% ipython --no-banner

In [1]: import numpy as np

In [2]: np.set_printoptions(suppress=True, linewidth=160)

In [3]: def rnd(a):
   ...:     return np.round(a, 3) + 0
   ...: 

In [4]: F = np.load("run5.npy")

In [5]: print(F)
[[19  8  0 11  0 10 22  2  0  0 10 11]
 [ 0 13 10 16  0 15  0  7  0  0  0  0]
 [ 0  3 30  6 13  5  0  0  0  0  3  0]
 [ 0  6 12  9  1  8  0  0  0  0  3  0]
 [ 5  0  0  0  0  0  5  0  0 14 26 17]
 [ 0  4 12  7  3  6  0  0  0  0  6  0]
 [ 0  3 14  6  5  5  0  0  0  0  7  0]
 [ 7  0  0  3  0  2  9  0  0  4 19 13]
 [ 0 11 10 14  0 13  0  5  0  0  0  0]
 [ 0  4 12  7  3  6  0  0  0  0  6  0]
 [ 0  0 10  0  9  0  0  0  0 10 17  3]
 [ 7 14  0 17  0 16 16  8  0  0  0  0]
 [ 0 13 10 16  0 15  0  7  0  0  0  0]
 [ 0 19  2 22  0 21  5 13  0  0  0  0]
 [ 1  7  0 10  0  9  8  1  0  0  7  3]
 [ 0  5 14  8  3  7  0  0  0  0  4  0]
 [ 0  0 18  0 13  0  0  0  0 10 15  0]
 [ 0  1  2  4  1  3  0  0  0  2 13  3]
 [ 0 10  0 13  0 12  2  4  0  0  0  0]
 [19 10  0 13  0 12 23  4  0  0  7  9]
 [ 0  7 18 10  3  9  0  1  0  0  0  0]
 [13  5  0  8  0  7 16  0  0  0 13 11]
 [21  9  0 12  0 11 24  3  0  0  9 11]
 [27  4  0  7  0  6 26  0  0  0 18 19]
 [13  5  0  8  0  7 16  0  0  0 13 11]
 [ 0  2 28  5 13  4  0  0  0  0  5  0]
 [ 0  0 12  0 13  0  0  0  0 16 21  5]
 [ 0 15 10 18  0 17  0  9  0  0  0  0]
 [ 0 18  0 21  0 20  6 12  0  0  0  0]
 [ 0 10  8 13  0 12  0  4  0  0  0  0]
 [ 0  1 14  4  7  3  0  0  0  2 10  0]
 [27  6  0  9  0  8 27  0  0  0 15 17]
 [ 0 11  2 14  0 13  1  5  0  0  0  0]
 [ 0  0  4  1  5  0  0  0  0  8 17  5]
 [ 9 11  0 14  0 13 16  5  0  0  3  3]
 [ 0  4 32  7 13  6  0  0  0  0  1  0]
 [ 0  0  0  0  5  0  0  0  0 14 23 11]
 [ 0 16 12 19  0 18  0 10  0  0  0  0]
 [ 0  3  0  6  0  5  0  0  0  0 11  3]
 [ 0  7 30 10  9  9  0  1  0  0  0  0]
 [ 0 14  4 17  0 16  1  8  0  0  0  0]
 [ 0  6  0  9  0  8  0  0  0  0  6  0]
 [ 7  8  0 11  0 10 13  2  0  0  7  5]
 [ 0 13  6 16  0 15  0  7  0  0  0  0]
 [ 1 13  0 16  0 15 11  7  0  0  0  0]]

In [6]: Uu, s, Vh = np.linalg.svd(F)

In [7]: evecs = Vh[:(s > 1e-8).sum()]

In [8]: rng = np.random.default_rng(560615)

In [9]: x = F[24] + 5 * F[21] + rng.integers(2) * np.eye(12)[10]

In [10]: print(x)
[78. 30.  0. 48.  0. 42. 96.  0.  0.  0. 79. 66.]

In [11]: print(rnd(np.diag(evecs.T @ evecs)))
[1. 1. 1. 1. 1. 1. 1. 1. 0. 1. 1. 1.]

In [12]: print(rnd(np.linalg.norm(x - evecs.T @ evecs @ x)))
0.0

In [13]: Uu, s, Vh = np.linalg.svd(F)

In [14]: print(rnd(s))
[142.31   92.174  79.926  45.817  18.17   13.334   7.814   7.044   5.376   1.374   0.505   0.   ]

In [15]: print(np.argmax(s[:-1] / (s[1:] + 1e-6)) + 1)
11

In [16]: A2 = Uu[:, :11] @ np.diag(s[:11]) @ Vh[:11]

In [17]: print(np.linalg.matrix_rank(F, rtol=0.05))
7

In [18]: print(np.linalg.matrix_rank(A2))
11

In [19]: print(np.linalg.lstsq(F[:-1].T, F[-1])[2])
11

In [20]: f = np.array([2, 2, 2, 0, 1, 3, -2, 3, 3, 1, -2, 0])

In [21]: W0 = np.array([np.roll(f, i) for i in range(12)])

In [22]: print(W0)
[[ 2  2  2  0  1  3 -2  3  3  1 -2  0]
 [ 0  2  2  2  0  1  3 -2  3  3  1 -2]
 [-2  0  2  2  2  0  1  3 -2  3  3  1]
 [ 1 -2  0  2  2  2  0  1  3 -2  3  3]
 [ 3  1 -2  0  2  2  2  0  1  3 -2  3]
 [ 3  3  1 -2  0  2  2  2  0  1  3 -2]
 [-2  3  3  1 -2  0  2  2  2  0  1  3]
 [ 3 -2  3  3  1 -2  0  2  2  2  0  1]
 [ 1  3 -2  3  3  1 -2  0  2  2  2  0]
 [ 0  1  3 -2  3  3  1 -2  0  2  2  2]
 [ 2  0  1  3 -2  3  3  1 -2  0  2  2]
 [ 2  2  0  1  3 -2  3  3  1 -2  0  2]]

In [23]: A2 = W0[0, 0] * W0[1:] - np.outer(W0[1:, 0], W0[0])

In [24]: print(A2)
[[  0   4   4   4   0   2   6  -4   6   6   2  -4]
 [  0   4   8   4   6   6  -2  12   2   8   2   2]
 [  0  -6  -2   4   3   1   2  -1   3  -5   8   6]
 [  0  -4 -10   0   1  -5  10  -9  -7   3   2   6]
 [  0   0  -4  -4  -3  -5  10  -5  -9  -1  12  -4]
 [  0  10  10   2  -2   6   0  10  10   2  -2   6]
 [  0 -10   0   6  -1 -13   6  -5  -5   1   6   2]
 [  0   4  -6   6   5  -1  -2  -3   1   3   6   0]
 [  0   2   6  -4   6   6   2  -4   0   4   4   4]
 [  0  -4  -2   6  -6   0  10  -4 -10  -2   8   4]
 [  0   0  -4   2   4 -10  10   0  -4  -6   4   4]]

In [25]: print(W0[:, 0] / W0[0, 0])
[ 1.   0.  -1.   0.5  1.5  1.5 -1.   1.5  0.5  0.   1.   1. ]

In [26]: print(np.allclose(W0 @ W0.T, W0.T @ W0))
True

In [27]: z = rng.permutation(12)

In [28]: A2 = W0[:, z] * rng.choice([-1, 1], 12)

In [29]: print(A2)
[[-3  0 -3  2  1  0 -1  2  2 -2 -2  3]
 [-3  2  2  2  3 -2  0  0 -1  3 -2  1]
 [ 2  2 -3  0  3  1 -2 -2 -3  1 -2  0]
 [-3  2 -1 -2 -2  3 -2  1 -3  0  0  2]
 [-1  0  0  1  3  3 -2  3  2  2  2  2]
 [ 0 -2 -2  3  1 -2  0  3 -3  2 -1  2]
 [-2  1 -2  3  0  3  2 -2 -1  2 -3  0]
 [-2  3 -2 -2  2  1 -1  3  0  0 -3 -2]
 [-2  3  0  3  2  0 -3  1 -2 -2  2  1]
 [ 0 -2  2  1  2  2 -3  0 -2  1 -3  3]
 [ 2  3 -1  0  0  2  2  2 -2  3 -1  3]
 [-1  1 -3  2 -2  2 -3  2  0  3  0 -2]]

In [30]: Uu, _, Vh = np.linalg.svd(W0.T @ A2)

In [31]: print(z)
[ 8  3  7  1  9 11  4  0 10  6  2  5]

In [32]: print(rnd(np.linalg.lstsq(W0, A2)[0]))
[[ 0.  0.  0.  0.  0.  0.  0.  1.  0.  0.  0.  0.]
 [ 0.  0.  0.  1.  0.  0.  0.  0.  0.  0.  0.  0.]
 [ 0.  0.  0.  0.  0.  0.  0.  0.  0.  0. -1.  0.]
 [ 0.  1.  0.  0.  0.  0.  0.  0.  0.  0.  0.  0.]
 [ 0.  0.  0.  0.  0.  0. -1.  0.  0.  0.  0.  0.]
 [ 0.  0.  0.  0.  0.  0.  0.  0.  0.  0.  0.  1.]
 [ 0.  0.  0.  0.  0.  0.  0.  0.  0.  1.  0.  0.]
 [ 0.  0. -1.  0.  0.  0.  0.  0.  0.  0.  0.  0.]
 [-1.  0.  0.  0.  0.  0.  0.  0.  0.  0.  0.  0.]
 [ 0.  0.  0.  0.  1.  0.  0.  0.  0.  0.  0.  0.]
 [ 0.  0.  0.  0.  0.  0.  0.  0. -1.  0.  0.  0.]
 [ 0.  0.  0.  0.  0.  1.  0.  0.  0.  0.  0.  0.]]

In [33]: blk = np.stack([A2, 3 * A2, A2[::-1]])

In [34]: print(np.einsum("bij,cij->bc", blk, blk))
[[ 588 1764  144]
 [1764 5292  432]
 [ 144  432  588]]

In [35]: print((blk @ A2.T).shape)
(3, 12, 12)

In [36]: A2 = np.array([[2, -3, 2, -2, 2, -6, 7],
    ...:     [-5, 8, 9, -6, 5, 8, -4],
    ...:     [-1, -1, -1, 3, 9, 1, 2],
    ...:     [3, 6, -2, 9, 2, -9, 5],
    ...:     [-3, 3, 8, 3, -2, -1, -6],
    ...:     [8, -4, 9, 5, 1, 1, 6],
    ...:     [-8, 2, -6, 7, 9, -2, 4]])

In [37]: m1 = A2 - A2.T

In [38]: print(m1)
[[  0   2   3  -5   5 -14  15]
 [ -2   0  10 -12   2  12  -6]
 [ -3 -10   0   5   1  -8   8]
 [  5  12  -5   0  -1 -14  -2]
 [ -5  -2  -1   1   0  -2 -15]
 [ 14 -12   8  14   2   0   8]
 [-15   6  -8   2  15  -8   0]]

In [39]: A2 = np.linalg.inv(W0)

In [40]: print(rnd(np.linalg.inv(A2)))
[[ 2.  2.  2.  0.  1.  3. -2.  3.  3.  1. -2.  0.]
 [ 0.  2.  2.  2.  0.  1.  3. -2.  3.  3.  1. -2.]
 [-2.  0.  2.  2.  2.  0.  1.  3. -2.  3.  3.  1.]
 [ 1. -2.  0.  2.  2.  2.  0.  1.  3. -2.  3.  3.]
 [ 3.  1. -2.  0.  2.  2.  2.  0.  1.  3. -2.  3.]
 [ 3.  3.  1. -2.  0.  2.  2.  2.  0.  1.  3. -2.]
 [-2.  3.  3.  1. -2.  0.  2.  2.  2.  0.  1.  3.]
 [ 3. -2.  3.  3.  1. -2.  0.  2.  2.  2.  0.  1.]
 [ 1.  3. -2.  3.  3.  1. -2.  0.  2.  2.  2.  0.]
 [ 0.  1.  3. -2.  3.  3.  1. -2.  0.  2.  2.  2.]
 [ 2.  0.  1.  3. -2.  3.  3.  1. -2.  0.  2.  2.]
 [ 2.  2.  0.  1.  3. -2.  3.  3.  1. -2.  0.  2.]]

In [41]: print((np.abs(A2) > 1e-9).astype(int))
[[1 1 1 1 1 1 1 1 1 1 1 1]
 [1 1 1 1 1 1 1 1 1 1 1 1]
 [1 1 1 1 1 1 1 1 1 1 1 1]
 [1 1 1 1 1 1 1 1 1 1 1 1]
 [1 1 1 1 1 1 1 1 1 1 1 1]
 [1 1 1 1 1 1 1 1 1 1 1 1]
 [1 1 1 1 1 1 1 1 1 1 1 1]
 [1 1 1 1 1 1 1 1 1 1 1 1]
 [1 1 1 1 1 1 1 1 1 1 1 1]
 [1 1 1 1 1 1 1 1 1 1 1 1]
 [1 1 1 1 1 1 1 1 1 1 1 1]
 [1 1 1 1 1 1 1 1 1 1 1 1]]

In [42]: print(np.allclose(A2, W0.T))
False

In [43]: print(rnd(W0 @ A2))
[[1. 0. 0. 0. 0. 0. 0. 0. 0. 0. 0. 0.]
 [0. 1. 0. 0. 0. 0. 0. 0. 0. 0. 0. 0.]
 [0. 0. 1. 0. 0. 0. 0. 0. 0. 0. 0. 0.]
 [0. 0. 0. 1. 0. 0. 0. 0. 0. 0. 0. 0.]
 [0. 0. 0. 0. 1. 0. 0. 0. 0. 0. 0. 0.]
 [0. 0. 0. 0. 0. 1. 0. 0. 0. 0. 0. 0.]
 [0. 0. 0. 0. 0. 0. 1. 0. 0. 0. 0. 0.]
 [0. 0. 0. 0. 0. 0. 0. 1. 0. 0. 0. 0.]
 [0. 0. 0. 0. 0. 0. 0. 0. 1. 0. 0. 0.]
 [0. 0. 0. 0. 0. 0. 0. 0. 0. 1. 0. 0.]
 [0. 0. 0. 0. 0. 0. 0. 0. 0. 0. 1. 0.]
 [0. 0. 0. 0. 0. 0. 0. 0. 0. 0. 0. 1.]]

In [44]: print(rnd(np.linalg.slogdet(W0)[0]))
-1.0
